>>> import numpy as np
>>> np.set_printoptions(precision=1, suppress=True, linewidth=160, legacy="1.25")
>>> W0 = np.load("out7.npy")
>>> W0.round(1) + 0
array([[-21.1,   5.6,  -6.8],
       [-14.7,   4.5,  -4.2],
       [-11.7,   3.8,  -3. ],
       [ -4. ,   1.5,  -0.3],
       [ -3.2,   1.1,   0. ],
       [ -1.1,  -0.2,   0.3],
       [ -0.3,  -0.4,   0.1],
       [ -0.3,  -0.4,   0.1],
       [ -0.3,  -0.4,   0.1],
       [ -0.3,  -0.4,   0. ],
       [ -0.2,  -0.2,   0. ],
       [  0. ,   0. ,   0. ],
       [  0.1,   0.1,   0. ],
       [  4.5,   5.1,   1.8],
       [ 21.4,  17.9,  10.3],
       [ 37.1,  27.7,  18.4]])
>>> cen = W0 - W0.mean(axis=0)
>>> vecs = np.linalg.svd(cen)[2][:2]
>>> Y = cen - cen @ vecs.T @ vecs
>>> np.linalg.norm(Y, axis=1).round(6).argmax()
13
>>> dist = np.linalg.norm(W0[:, None] - W0[None], axis=-1)
>>> dist.mean(axis=1).argmax()
15
>>> np.linalg.norm(W0 - W0.mean(axis=0), axis=1)
array([22.9, 16. , 12.7,  5.2,  4.8,  4.5,  4.7,  4.7,  4.7,  4.6,  4.5,  4.2,  4.1,  4.3, 26.9, 47. ])
>>> dist[4].round(6).argsort(kind="stable")[:4]
array([4, 3, 5, 6])
>>> dist[4]
array([19.7, 12.7,  9.4,  0.9,  0. ,  2.5,  3.2,  3.2,  3.2,  3.2,  3.3,  3.4,  3.4,  8.8, 31.6, 51.7])
>>> dist[:5, :5]
array([[ 0. ,  7. , 10.4, 18.8, 19.7],
       [ 7. ,  0. ,  3.3, 11.8, 12.7],
       [10.4,  3.3,  0. ,  8.5,  9.4],
       [18.8, 11.8,  8.5,  0. ,  0.9],
       [19.7, 12.7,  9.4,  0.9,  0. ]])
>>> (dist + 1e9 * np.eye(16)).round(6).argmin(axis=1)
array([ 1,  2,  1,  4,  3,  6,  7,  6,  7,  8,  9, 12, 11, 12, 15, 14])
